$ python3 -q
>>> import numpy as np
>>> np.set_printoptions(precision=2, suppress=True, linewidth=100, legacy="1.25")
>>> rd = lambda a: np.round(a, 2) + 0
>>> m1 = np.array([[3, 1, 0, 1, 3, 3, 3, 2, 0, 2, 3, 0],
...     [2, 2, 0, 3, 1, 2, 1, 1, 2, 1, 0, 2],
...     [1, 1, 0, 2, 0, 1, 0, 2, 0, 3, 2, 1],
...     [1, 1, 2, 1, 2, 0, 1, 2, 0, 1, 1, 0],
...     [2, 2, 0, 3, 3, 2, 1, 2, 2, 3, 1, 2],
...     [1, 3, 1, 0, 3, 3, 1, 0, 1, 2, 2, 2],
...     [2, 3, 2, 0, 3, 2, 2, 1, 2, 2, 2, 3],
...     [0, 0, 2, 0, 1, 1, 3, 1, 0, 0, 3, 3],
...     [1, 0, 1, 1, 2, 1, 3, 0, 0, 0, 0, 0],
...     [3, 2, 2, 0, 0, 2, 2, 1, 2, 0, 0, 1],
...     [2, 3, 3, 1, 3, 3, 2, 1, 2, 0, 3, 0],
...     [0, 2, 2, 0, 3, 0, 2, 3, 2, 1, 2, 1]])
>>> m1
array([[3, 1, 0, 1, 3, 3, 3, 2, 0, 2, 3, 0],
       [2, 2, 0, 3, 1, 2, 1, 1, 2, 1, 0, 2],
       [1, 1, 0, 2, 0, 1, 0, 2, 0, 3, 2, 1],
       [1, 1, 2, 1, 2, 0, 1, 2, 0, 1, 1, 0],
       [2, 2, 0, 3, 3, 2, 1, 2, 2, 3, 1, 2],
       [1, 3, 1, 0, 3, 3, 1, 0, 1, 2, 2, 2],
       [2, 3, 2, 0, 3, 2, 2, 1, 2, 2, 2, 3],
       [0, 0, 2, 0, 1, 1, 3, 1, 0, 0, 3, 3],
       [1, 0, 1, 1, 2, 1, 3, 0, 0, 0, 0, 0],
       [3, 2, 2, 0, 0, 2, 2, 1, 2, 0, 0, 1],
       [2, 3, 3, 1, 3, 3, 2, 1, 2, 0, 3, 0],
       [0, 2, 2, 0, 3, 0, 2, 3, 2, 1, 2, 1]])
>>> B = m1 / np.sqrt((m1 ** 2).mean(axis=1, keepdims=True))
>>> rd(B[0])
array([1.4 , 0.47, 0.  , 0.47, 1.4 , 1.4 , 1.4 , 0.93, 0.  , 0.93, 1.4 , 0.  ])
>>> rd(np.linalg.norm(B, axis=1))
array([3.46, 3.46, 3.46, 3.46, 3.46, 3.46, 3.46, 3.46, 3.46, 3.46, 3.46, 3.46])
>>> np.linalg.matrix_rank(B) == np.linalg.matrix_rank(m1)
True
>>> rng = np.random.default_rng(739017)
>>> idx = rng.permutation(12)
>>> B = m1[:, idx] * rng.choice([-1, 1], 12)
>>> B
array([[-1,  0,  3,  0, -2,  3, -3,  0, -2, -3,  3,  1],
       [-3,  2,  1, -2, -1,  1,  0,  0, -1, -2,  2,  2],
       [-2,  1,  0,  0, -2,  0, -2,  0, -3, -1,  1,  1],
       [-1,  0,  1,  0, -2,  2, -1,  2, -1, -1,  0,  1],
       [-3,  2,  1, -2, -2,  3, -1,  0, -3, -2,  2,  2],
       [ 0,  2,  1, -1,  0,  3, -2,  1, -2, -1,  3,  3],
       [ 0,  3,  2, -2, -1,  3, -2,  2, -2, -2,  2,  3],
       [ 0,  3,  3,  0, -1,  1, -3,  2,  0,  0,  1,  0],
       [-1,  0,  3,  0,  0,  2,  0,  1,  0, -1,  1,  0],
       [ 0,  1,  2, -2, -1,  0,  0,  2,  0, -3,  2,  2],
       [-1,  0,  2, -2, -1,  3, -3,  3,  0, -2,  3,  3],
       [ 0,  1,  2, -2, -3,  3, -2,  2, -1,  0,  0,  2]])
>>> U, _, Vt = np.linalg.svd(m1.T @ B)
>>> rd(np.linalg.lstsq(m1, B)[0])
array([[ 0.,  0.,  0.,  0.,  0.,  0.,  0.,  0.,  0., -1.,  0.,  0.],
       [ 0.,  0.,  0.,  0.,  0.,  0.,  0.,  0.,  0.,  0.,  0.,  1.],
       [ 0.,  0.,  0.,  0.,  0.,  0.,  0.,  1.,  0.,  0.,  0.,  0.],
       [-1.,  0.,  0.,  0.,  0.,  0.,  0.,  0.,  0.,  0.,  0.,  0.],
       [ 0.,  0.,  0.,  0.,  0.,  1.,  0.,  0.,  0.,  0.,  0.,  0.],
       [ 0.,  0.,  0.,  0.,  0.,  0.,  0.,  0.,  0.,  0.,  1.,  0.],
       [ 0.,  0.,  1.,  0.,  0.,  0.,  0.,  0.,  0.,  0.,  0.,  0.],
       [ 0.,  0.,  0.,  0., -1.,  0.,  0.,  0.,  0.,  0.,  0.,  0.],
       [ 0.,  0.,  0., -1.,  0.,  0.,  0.,  0.,  0.,  0.,  0.,  0.],
       [ 0.,  0.,  0.,  0.,  0.,  0.,  0.,  0., -1.,  0.,  0.,  0.],
       [ 0.,  0.,  0.,  0.,  0.,  0., -1.,  0.,  0.,  0.,  0.,  0.],
       [ 0.,  1.,  0.,  0.,  0.,  0.,  0.,  0.,  0.,  0.,  0.,  0.]])
>>> rd(U @ Vt)
array([[ 0.,  0.,  0.,  0.,  0.,  0.,  0.,  0.,  0., -1.,  0.,  0.],
       [ 0.,  0.,  0.,  0.,  0.,  0.,  0.,  0.,  0.,  0.,  0.,  1.],
       [ 0.,  0.,  0.,  0.,  0.,  0.,  0.,  1.,  0.,  0.,  0.,  0.],
       [-1.,  0.,  0.,  0.,  0.,  0.,  0.,  0.,  0.,  0.,  0.,  0.],
       [ 0.,  0.,  0.,  0.,  0.,  1.,  0.,  0.,  0.,  0.,  0.,  0.],
       [ 0.,  0.,  0.,  0.,  0.,  0.,  0.,  0.,  0.,  0.,  1.,  0.],
       [ 0.,  0.,  1.,  0.,  0.,  0.,  0.,  0.,  0.,  0.,  0.,  0.],
       [ 0.,  0.,  0.,  0., -1.,  0.,  0.,  0.,  0.,  0.,  0.,  0.],
       [ 0.,  0.,  0., -1.,  0.,  0.,  0.,  0.,  0.,  0.,  0.,  0.],
       [ 0.,  0.,  0.,  0.,  0.,  0.,  0.,  0., -1.,  0.,  0.,  0.],
       [ 0.,  0.,  0.,  0.,  0.,  0., -1.,  0.,  0.,  0.,  0.,  0.],
       [ 0.,  1.,  0.,  0.,  0.,  0.,  0.,  0.,  0.,  0.,  0.,  0.]])
